$ python -q
>>> import numpy as np
>>> from numpy import linalg as LA
>>> np.set_printoptions(precision=3, suppress=True, linewidth=200, sign=" ")
>>> arr = np.load("x.npy")
>>> print(arr)
[[-0.5    0.4   -0.9   -1.1   -0.7    2.    -2.4  ]
 [-0.7    1.    -1.1   -0.3    0.5   -0.5   -0.2  ]
 [-0.3    1.4    0.2    0.8   -2.2    0.6   -1.5  ]
 [-0.251  1.436  0.157  0.787 -2.206  0.612 -1.599]
 [-0.8    0.7    1.    -0.7    0.2   -1.3    0.3  ]
 [ 1.1   -1.9    0.4    1.4   -1.7   -0.2    0.2  ]
 [ 0.4    1.5    0.5    0.    -1.5   -0.1    0.2  ]
 [ 1.6    0.6    0.1    0.2    1.2   -0.3    0.3  ]]
>>> q, Rm = LA.qr(arr)
>>> print(np.round(q @ Rm, 3) + 0)
[[-0.5    0.4   -0.9   -1.1   -0.7    2.    -2.4  ]
 [-0.7    1.    -1.1   -0.3    0.5   -0.5   -0.2  ]
 [-0.3    1.4    0.2    0.8   -2.2    0.6   -1.5  ]
 [-0.251  1.436  0.157  0.787 -2.206  0.612 -1.599]
 [-0.8    0.7    1.    -0.7    0.2   -1.3    0.3  ]
 [ 1.1   -1.9    0.4    1.4   -1.7   -0.2    0.2  ]
 [ 0.4    1.5    0.5    0.    -1.5   -0.1    0.2  ]
 [ 1.6    0.6    0.1    0.2    1.2   -0.3    0.3  ]]
>>> print(np.trace(q @ q.T))
7.0
>>> print(np.round(q.T @ q, 3) + 0)
[[ 1.  0.  0.  0.  0.  0.  0.]
 [ 0.  1.  0.  0.  0.  0.  0.]
 [ 0.  0.  1.  0.  0.  0.  0.]
 [ 0.  0.  0.  1.  0.  0.  0.]
 [ 0.  0.  0.  0.  1.  0.  0.]
 [ 0.  0.  0.  0.  0.  1.  0.]
 [ 0.  0.  0.  0.  0.  0.  1.]]
>>> print(np.abs(np.diag(Rm)))
[ 2.337  3.238  1.806  1.846  2.716  1.389  1.124]
>>> other = np.c_[arr[:, :6] @ np.array([[3, -3, 2, -3, -1, 0],
...     [-1, -3, 1, 2, 2, 0],
...     [0, 0, 3, -2, 1, 3],
...     [2, -2, 2, 3, 2, -1],
...     [-2, 0, -3, -1, 3, -3],
...     [1, 1, 3, -1, 3, 0]]), np.array([3, 0, 1, 3, 1, 3, 0, 0])]
>>> print(other.round(3) + 0)
[[-0.7    4.5    2.6   -0.5    2.1    0.5    3.   ]
 [-5.2   -0.8   -7.3    5.4    1.    -4.5    0.   ]
 [ 4.3   -4.3   11.4    7.3    0.1    6.4    1.   ]
 [ 4.409 -4.517 11.433  7.266  0.072  6.302  3.   ]
 [-6.2    0.4   -3.8    0.8   -1.5    3.1    1.   ]
 [11.2   -0.6    8.8   -1.8   -7.4    4.9    3.   ]
 [ 2.6   -5.8    8.     2.4   -1.7    6.     0.   ]
 [ 1.9   -7.3    0.    -4.1    2.8   -3.5    0.   ]]
>>> print(np.round(LA.lstsq(arr, other[:, 0])[0], 3) + 0)
[ 3. -1.  0.  2. -2.  1.  0.]
>>> print(LA.matrix_rank(other))
7
>>> mat = np.load("out7.npy")
>>> print(mat)
[[ 0.289 -0.444 -0.697 -0.082  0.096  0.09   0.107 -0.43  -0.118]
 [ 0.65   0.482  0.018 -0.137  0.14   0.277 -0.443 -0.036 -0.18 ]
 [-0.289 -0.209  0.135 -0.315  0.819  0.248 -0.131  0.07  -0.023]
 [ 0.325 -0.325 -0.195  0.088 -0.007  0.14  -0.009  0.799  0.291]
 [-0.433  0.23  -0.369 -0.396 -0.357  0.471 -0.209  0.038  0.269]
 [ 0.289 -0.139  0.443 -0.152 -0.099  0.467  0.454 -0.275  0.409]
 [-0.036  0.578 -0.35   0.272  0.371  0.039  0.534  0.064  0.198]
 [ 0.181  0.115 -0.045 -0.691  0.041 -0.605  0.108  0.034  0.307]
 [ 0.     0.044  0.026 -0.369 -0.153  0.163  0.478  0.296 -0.704]]
>>> vec = np.array([4, -6, -9, -7, 1, -5, 1, -8, -8])
>>> y = mat @ vec
>>> print(y)
[14.799  0.54   0.154 -5.039 -2.4   -3.995 -3.755  5.728  4.863]
>>> print(LA.solve(mat, 4 * y))
[ 16. -24. -36. -28.   4. -20.   4. -32. -32.]
>>> print(LA.solve(mat, y))
[ 4. -6. -9. -7.  1. -5.  1. -8. -8.]
>>> print(np.round(LA.solve(mat.T, mat[4]), 3) + 0)
[ 0.  0.  0.  0.  1.  0.  0.  0.  0.]
>>> def softmax(z):
...     e = np.exp(z - z.max(axis=-1, keepdims=True))
...     return e / e.sum(axis=-1, keepdims=True)
... 
>>> print(softmax(mat[8] + -3))
[ 0.108  0.113  0.111  0.075  0.093  0.127  0.174  0.145  0.053]
>>> print(softmax(mat[8]))
[ 0.108  0.113  0.111  0.075  0.093  0.127  0.174  0.145  0.053]
>>> print(softmax(mat).sum(axis=1))
[ 1.  1.  1.  1.  1.  1.  1.  1.  1.]
>>> scores = mat @ mat.T / np.sqrt(9)
>>> print(softmax(scores).round(6).argmax(axis=1))
[ 0  1  2  3  4  5  6  7  8]
>>> F = np.load("run18.npy")
>>> print(F)
[[ 3.084 -0.001  2.829  1.905  3.118  0.042 -0.108  3.15 ]
 [ 3.055 -0.07   3.074  1.874  2.848 -0.023  0.075  2.963]
 [ 3.036  0.117  3.191  1.928  2.997  0.091  0.132  3.023]
 [ 3.021  0.052  3.065  2.015  2.878 -0.034  0.006  2.941]
 [ 3.043  0.013  3.096  1.973  3.046 -0.047 -0.018  3.059]
 [ 2.945 -0.01   2.883  2.039  3.001 -0.027 -0.108  2.915]
 [ 2.969  0.05   3.158  1.905  3.144  0.125 -0.089  3.08 ]
 [ 2.962 -0.023  2.965  2.115  2.941 -0.015 -0.01   3.088]
 [ 2.996 -0.053  3.03   1.893  3.069 -0.046 -0.114  2.971]
 [-0.177  1.76   0.985  0.018  1.032 -0.104  1.854  1.976]
 [ 0.028  2.089  0.969  0.073  1.075 -0.04   2.029  1.892]
 [ 0.213  1.979  0.81   0.097  0.87  -0.103  2.083  2.011]
 [ 0.087  2.008  0.936  0.005  1.117  0.118  2.183  1.936]
 [ 0.001  2.053  0.966 -0.139  1.011  0.065  1.996  1.838]
 [-0.106  2.137  0.974 -0.118  1.054  0.077  1.979  1.934]
 [ 0.168  1.869  1.    -0.054  0.985  0.044  2.202  2.073]
 [ 0.089  1.866  1.08  -0.039  1.131  0.184  2.016  2.005]
 [ 0.158  1.834  1.052 -0.046  1.061 -0.23   2.062  2.043]]
>>> cov = np.cov(F, rowvar=False)
>>> print(np.argwhere(np.triu(np.abs(np.corrcoef(F.T)) > 0.8, 1)))
[[ 0  1]
 [ 0  2]
 [ 0  3]
 [ 0  4]
 [ 0  6]
 [ 0  7]
 [ 1  2]
 [ 1  3]
 [ 1  4]
 [ 1  6]
 [ 1  7]
 [ 2  3]
 [ 2  4]
 [ 2  6]
 [ 2  7]
 [ 3  4]
 [ 3  6]
 [ 3  7]
 [ 4  6]
 [ 4  7]
 [ 6  7]]
>>> print(LA.eigvalsh(cov)[::-1])
[ 7.946  0.017  0.016  0.009  0.007  0.004  0.003  0.002]
>>> print(cov.shape)
(8, 8)
>>> basis = F[[7, 8]].astype(float)
>>> for _ in range(5):
...     idx = LA.norm(F[:, None] - basis, axis=-1).argmin(axis=1)
...     basis = np.array([F[idx == j].mean(axis=0) for j in range(2)])
... 
>>> print(idx)
[ 1  1  1  1  1  1  1  1  1  0  0  0  0  0  0  0  0  0]
>>> print(basis[1] - basis[0])
[ 2.961 -1.947  2.058  1.983  1.967  0.006 -2.071  1.054]
>>> left, sv, Vh = LA.svd(F, full_matrices=False)
>>> print(np.round(left.T @ left, 3) + 0)
[[ 1.  0.  0.  0.  0.  0.  0.  0.]
 [ 0.  1.  0.  0.  0.  0.  0.  0.]
 [ 0.  0.  1.  0.  0.  0.  0.  0.]
 [ 0.  0.  0.  1.  0.  0.  0.  0.]
 [ 0.  0.  0.  0.  1.  0.  0.  0.]
 [ 0.  0.  0.  0.  0.  1.  0.  0.]
 [ 0.  0.  0.  0.  0.  0.  1.  0.]
 [ 0.  0.  0.  0.  0.  0.  0.  1.]]
>>> print(sv)
[ 20.122   9.105   0.542   0.436   0.394   0.349   0.271   0.176]
>>> print(np.cumsum(sv ** 2) / np.sum(sv ** 2))
[ 0.829  0.998  0.999  0.999  1.     1.     1.     1.   ]
>>> print(sv / sv[0])
[ 1.     0.453  0.027  0.022  0.02   0.017  0.013  0.009]
>>> print(np.abs(Vh[0]))
[ 0.421  0.107  0.474  0.271  0.474  0.001  0.107  0.526]
>>> print(np.round(np.sqrt((sv ** 2).sum()), 3), round(LA.norm(F), 3))
22.106 22.106
>>> print(np.allclose(left * sv @ Vh, F))
True
>>> vec = np.array([0, 3, 0, 1, 0, 1, 3, 1])
>>> h1 = np.maximum(F @ vec, 0)
>>> print(F * (h1 > 1e-9)[:, None])
[[ 3.084 -0.001  2.829  1.905  3.118  0.042 -0.108  3.15 ]
 [ 3.055 -0.07   3.074  1.874  2.848 -0.023  0.075  2.963]
 [ 3.036  0.117  3.191  1.928  2.997  0.091  0.132  3.023]
 [ 3.021  0.052  3.065  2.015  2.878 -0.034  0.006  2.941]
 [ 3.043  0.013  3.096  1.973  3.046 -0.047 -0.018  3.059]
 [ 2.945 -0.01   2.883  2.039  3.001 -0.027 -0.108  2.915]
 [ 2.969  0.05   3.158  1.905  3.144  0.125 -0.089  3.08 ]
 [ 2.962 -0.023  2.965  2.115  2.941 -0.015 -0.01   3.088]
 [ 2.996 -0.053  3.03   1.893  3.069 -0.046 -0.114  2.971]
 [-0.177  1.76   0.985  0.018  1.032 -0.104  1.854  1.976]
 [ 0.028  2.089  0.969  0.073  1.075 -0.04   2.029  1.892]
 [ 0.213  1.979  0.81   0.097  0.87  -0.103  2.083  2.011]
 [ 0.087  2.008  0.936  0.005  1.117  0.118  2.183  1.936]
 [ 0.001  2.053  0.966 -0.139  1.011  0.065  1.996  1.838]
 [-0.106  2.137  0.974 -0.118  1.054  0.077  1.979  1.934]
 [ 0.168  1.869  1.    -0.054  0.985  0.044  2.202  2.073]
 [ 0.089  1.866  1.08  -0.039  1.131  0.184  2.016  2.005]
 [ 0.158  1.834  1.052 -0.046  1.061 -0.23   2.062  2.043]]
>>> print(np.tanh(F @ vec))
[ 1.  1.  1.  1.  1.  1.  1.  1.  1.  1.  1.  1.  1.  1.  1.  1.  1.  1.]
>>> print(np.flatnonzero(h1 > 1e-9))
[  0   1   2   3   4   5   6   7   8   9  10  11  12  13  14  15  16  17]
